>>> import numpy as np
>>> np.set_printoptions(precision=2, suppress=True, linewidth=100)
>>> cent = np.array([[5, 7, 3, 1], [7, 8, 3, 1], [2, 8, 9, 0], [3, 6, 8, 5]])
>>> rng = np.random.default_rng(946096)
>>> data = (rng.random((28, 4)) < 0.25) @ cent
>>> data
array([[ 3,  6,  8,  5],
       [ 9, 16, 12,  1],
       [ 3,  6,  8,  5],
       [ 7,  8,  3,  1],
       [ 0,  0,  0,  0],
       [ 5,  7,  3,  1],
       [ 2,  8,  9,  0],
       [ 9, 16, 12,  1],
       [ 0,  0,  0,  0],
       [ 9, 16, 12,  1],
       [ 3,  6,  8,  5],
       [ 0,  0,  0,  0],
       [ 7, 15, 12,  1],
       [ 0,  0,  0,  0],
       [ 0,  0,  0,  0],
       [ 0,  0,  0,  0],
       [ 5, 14, 17,  5],
       [ 7,  8,  3,  1],
       [ 0,  0,  0,  0],
       [ 0,  0,  0,  0],
       [ 0,  0,  0,  0],
       [ 9, 16, 12,  1],
       [ 8, 13, 11,  6],
       [ 0,  0,  0,  0],
       [14, 23, 15,  2],
       [12, 22, 20,  6],
       [ 5, 14, 17,  5],
       [ 3,  6,  8,  5]])
>>> # rows 0 and 2 are equal
>>> cov = np.cov(data, rowvar=False)
>>> data.std(axis=0)
array([4.12, 7.27, 6.32, 2.22])
>>> cov.shape
(4, 4)
>>> np.argsort(-data.std(axis=0).round(6), kind="stable")
array([1, 2, 0, 3])
>>> np.linalg.eigvalsh(cov)[::-1]
array([109.18,   7.7 ,   2.03,   0.03])
>>> np.round(np.corrcoef(data[:, 0], data[:, 1])[0, 1], 2)
np.float64(0.96)
>>> np.corrcoef(data.T)
array([[1.  , 0.96, 0.8 , 0.38],
       [0.96, 1.  , 0.93, 0.46],
       [0.8 , 0.93, 1.  , 0.67],
       [0.38, 0.46, 0.67, 1.  ]])
>>> ang = np.deg2rad(45)
>>> m1 = np.eye(5)
>>> m1[np.ix_([1, 4], [1, 4])] = [[np.cos(ang), -np.sin(ang)], [np.sin(ang), np.cos(ang)]]
>>> m1
array([[ 1.  ,  0.  ,  0.  ,  0.  ,  0.  ],
       [ 0.  ,  0.71,  0.  ,  0.  , -0.71],
       [ 0.  ,  0.  ,  1.  ,  0.  ,  0.  ],
       [ 0.  ,  0.  ,  0.  ,  1.  ,  0.  ],
       [ 0.  ,  0.71,  0.  ,  0.  ,  0.71]])
>>> x0 = np.array([3, 3, 1, 3, -2])
>>> m1.T @ (m1 @ x0)
array([ 3.,  3.,  1.,  3., -2.])
>>> np.abs(np.linalg.eigvals(m1))
array([1., 1., 1., 1., 1.])
>>> np.linalg.inv(m1)
array([[ 1.  ,  0.  ,  0.  ,  0.  ,  0.  ],
       [ 0.  ,  0.71,  0.  ,  0.  ,  0.71],
       [ 0.  ,  0.  ,  1.  ,  0.  ,  0.  ],
       [ 0.  ,  0.  ,  0.  ,  1.  ,  0.  ],
       [ 0.  , -0.71,  0.  ,  0.  ,  0.71]])
>>> (np.linalg.matrix_power((m1 != 0) + (m1.T != 0) + np.eye(5), 5) > 0).astype(int)
array([[1, 0, 0, 0, 0],
       [0, 1, 0, 0, 1],
       [0, 0, 1, 0, 0],
       [0, 0, 0, 1, 0],
       [0, 1, 0, 0, 1]])
>>> np.sort(np.linalg.eigvals(m1).real)
array([0.71, 0.71, 1.  , 1.  , 1.  ])
>>> (m1 != 0).astype(int)
array([[1, 0, 0, 0, 0],
       [0, 1, 0, 0, 1],
       [0, 0, 1, 0, 0],
       [0, 0, 0, 1, 0],
       [0, 1, 0, 0, 1]])
>>> q, Rm = np.linalg.qr(m1)
>>> np.trace(q @ q.T)
np.float64(5.0)
>>> F = np.load("case11.npy")
>>> F
array([[-0.4 , -0.3 ,  0.5 ,  0.42,  0.4 ],
       [ 1.3 ,  0.8 , -0.7 , -1.31, -0.7 ],
       [ 1.2 , -0.8 ,  0.4 , -1.18,  0.8 ],
       [-0.4 , -1.6 , -1.  ,  0.39,  0.1 ],
       [ 0.1 ,  0.4 , -0.6 , -0.16, -0.5 ],
       [-1.2 ,  0.6 , -0.7 ,  1.25, -0.1 ],
       [ 1.6 ,  0.8 , -1.1 , -1.68, -1.8 ],
       [ 1.2 ,  0.  ,  0.4 , -1.11,  0.1 ],
       [ 0.1 ,  1.1 ,  0.3 , -0.07,  1.6 ],
       [ 0.9 ,  1.  ,  0.1 , -0.89,  1.2 ],
       [-1.2 ,  1.3 , -0.7 ,  1.16, -1.6 ]])
>>> dist = np.linalg.norm(F[:, None] - F[None], axis=-1)
>>> np.linalg.norm(F - F.mean(axis=0), axis=1)
array([1.47, 1.71, 2.  , 2.26, 0.61, 2.2 , 2.77, 1.44, 1.94, 1.71, 2.81])
>>> dist[2]
array([2.35, 2.46, 0.  , 2.85, 2.53, 3.96, 3.46, 1.07, 2.59, 1.91, 4.76])
>>> dist.mean(axis=1).argmax()
np.int64(10)
>>> np.unravel_index(dist.round(6).argmax(), dist.shape)
(np.int64(2), np.int64(10))
>>> dist[2].round(6).argsort(kind="stable")[:4]
array([2, 7, 9, 0])
>>> cent = F[[0, 10]].astype(float)
>>> for _ in range(3):
...     idx = np.linalg.norm(F[:, None] - cent, axis=-1).argmin(axis=1)
...     cent = np.array([F[idx == j].mean(axis=0) for j in range(2)])
... 
>>> idx
array([0, 0, 0, 0, 1, 1, 1, 0, 0, 0, 1])
>>> cent[1] - cent[0]
array([-0.73,  0.75, -0.77,  0.68, -1.5 ])
>>> cent.round(2) + 0
array([[ 0.56,  0.03,  0.  , -0.54,  0.5 ],
       [-0.17,  0.78, -0.77,  0.14, -1.  ]])
>>> M = np.loadtxt("dump.csv", delimiter=",")
>>> M
array([[ 1.,  1.,  1.,  1.,  4., -2.],
       [-1., -2., -2., -2., -2.,  0.],
       [ 3., -1., -3., -5., -2.,  0.],
       [-1.,  4.,  3.,  2.,  1.,  6.],
       [ 0., -4., -2.,  0.,  2., -8.],
       [-1., -1., -1., -1.,  4., -2.]])
>>> # looks like rank 4
>>> np.abs(np.diag(np.linalg.qr(M)[1])) > 1e-9
array([ True,  True,  True, False,  True, False])
>>> np.unique(M.round(6), axis=0).shape
(6, 6)
>>> Uu, sig, Vh = np.linalg.svd(M)
>>> evecs = Vh[:(sig > 1e-8).sum()]
>>> x0 = M[0] + 5 * M[5] + rng.integers(2) * np.eye(6)[4]
>>> x0
array([ -4.,  -4.,  -4.,  -4.,  24., -12.])
>>> np.diag(evecs.T @ evecs)
array([0.82, 0.39, 0.31, 0.69, 0.96, 0.82])
>>> evecs.T @ evecs
array([[ 0.82,  0.28,  0.06, -0.16, -0.09, -0.18],
       [ 0.28,  0.39,  0.24,  0.09,  0.14,  0.28],
       [ 0.06,  0.24,  0.31,  0.39,  0.03,  0.06],
       [-0.16,  0.09,  0.39,  0.69, -0.08, -0.16],
       [-0.09,  0.14,  0.03, -0.08,  0.96, -0.09],
       [-0.18,  0.28,  0.06, -0.16, -0.09,  0.82]])
>>> rk = np.linalg.matrix_rank(M)
>>> rk
np.int64(4)
>>> null = np.linalg.svd(M)[2][rk:].T
>>> null.shape
(6, 2)
>>> [int(np.linalg.matrix_rank(M[:, :j + 1])) for j in range(6)]
[1, 2, 3, 3, 4, 4]
>>> [int(np.linalg.matrix_rank(np.delete(M, i, axis=0))) for i in range(6)]
[4, 4, 4, 4, 4, 4]
>>> null @ null.T
array([[ 0.18, -0.28, -0.06,  0.16,  0.09,  0.18],
       [-0.28,  0.61, -0.24, -0.09, -0.14, -0.28],
       [-0.06, -0.24,  0.69, -0.39, -0.03, -0.06],
       [ 0.16, -0.09, -0.39,  0.31,  0.08,  0.16],
       [ 0.09, -0.14, -0.03,  0.08,  0.04,  0.09],
       [ 0.18, -0.28, -0.06,  0.16,  0.09,  0.18]])
>>> Uu, sig, Vh = np.linalg.svd(M)
>>> sig.round(2) + 0
array([12.77,  8.69,  4.49,  3.07,  0.  ,  0.  ])
>>> other = Uu[:, :4] @ np.diag(sig[:4]) @ Vh[:4]
>>> round(np.linalg.norm(M - other, 2), 2), round(float(sig[4]), 2)
(np.float64(0.0), 0.0)
>>> np.linalg.matrix_rank(other)
np.int64(4)
>>> round(float(np.linalg.norm(M - other) / np.linalg.norm(M)), 2)
0.0
>>> other.round(2) + 0
array([[ 1.,  1.,  1.,  1.,  4., -2.],
       [-1., -2., -2., -2., -2.,  0.],
       [ 3., -1., -3., -5., -2.,  0.],
       [-1.,  4.,  3.,  2.,  1.,  6.],
       [ 0., -4., -2.,  0.,  2., -8.],
       [-1., -1., -1., -1.,  4., -2.]])
>>> np.round(np.abs(M - other).max(), 2)
np.float64(0.0)
>>> W0 = np.diag(10 * np.array([-5, 2, 2, -3, 3])) + np.array([[-3, 2, 0, 0, -2],
...     [-3, -2, 0, -5, 0],
...     [3, -4, 4, -3, 4],
...     [4, -2, -3, 2, -4],
...     [-3, -2, -1, 2, -5]])
>>> W0
array([[-53,   2,   0,   0,  -2],
       [ -3,  18,   0,  -5,   0],
       [  3,  -4,  24,  -3,   4],
       [  4,  -2,  -3, -28,  -4],
       [ -3,  -2,  -1,   2,  25]])
>>> np.abs(W0).max()
np.int64(53)
>>> W0.mean(axis=0)
array([-10.4,   2.4,   4. ,  -6.8,   4.6])
>>> np.linalg.matrix_rank(W0)
np.int64(5)
>>> np.count_nonzero(W0)
np.int64(21)
>>> round(np.linalg.norm(W0), 2)
np.float64(72.62)
>>> other = np.array([[-1, 1, 1, 1, 2],
...     [-3, 2, 1, 3, -3],
...     [0, -3, -1, -3, -3],
...     [-3, -1, -2, 2, 2],
...     [-2, 2, -2, -1, 2]])
>>> K = np.tril(other)
>>> K
array([[-1,  0,  0,  0,  0],
       [-3,  2,  0,  0,  0],
       [ 0, -3, -1,  0,  0],
       [-3, -1, -2,  2,  0],
       [-2,  2, -2, -1,  2]])
>>> x0 = np.array([2, -1, -1, 0, 1])
>>> y = K @ x0
>>> beta, lr = np.zeros(5), 1 / np.linalg.norm(K, 2) ** 2
>>> for i in range(150):
...     beta -= lr * K.T @ (K @ beta - y)
...     if i % 50 == 0: print(i, round(np.linalg.norm(K @ beta - y), 2))
... 
0 4.13
50 0.14
100 0.03
>>> np.round(np.linalg.cond(K), 2)
np.float64(51.26)
>>> beta
array([ 2.02, -0.97, -1.1 , -0.06,  0.86])
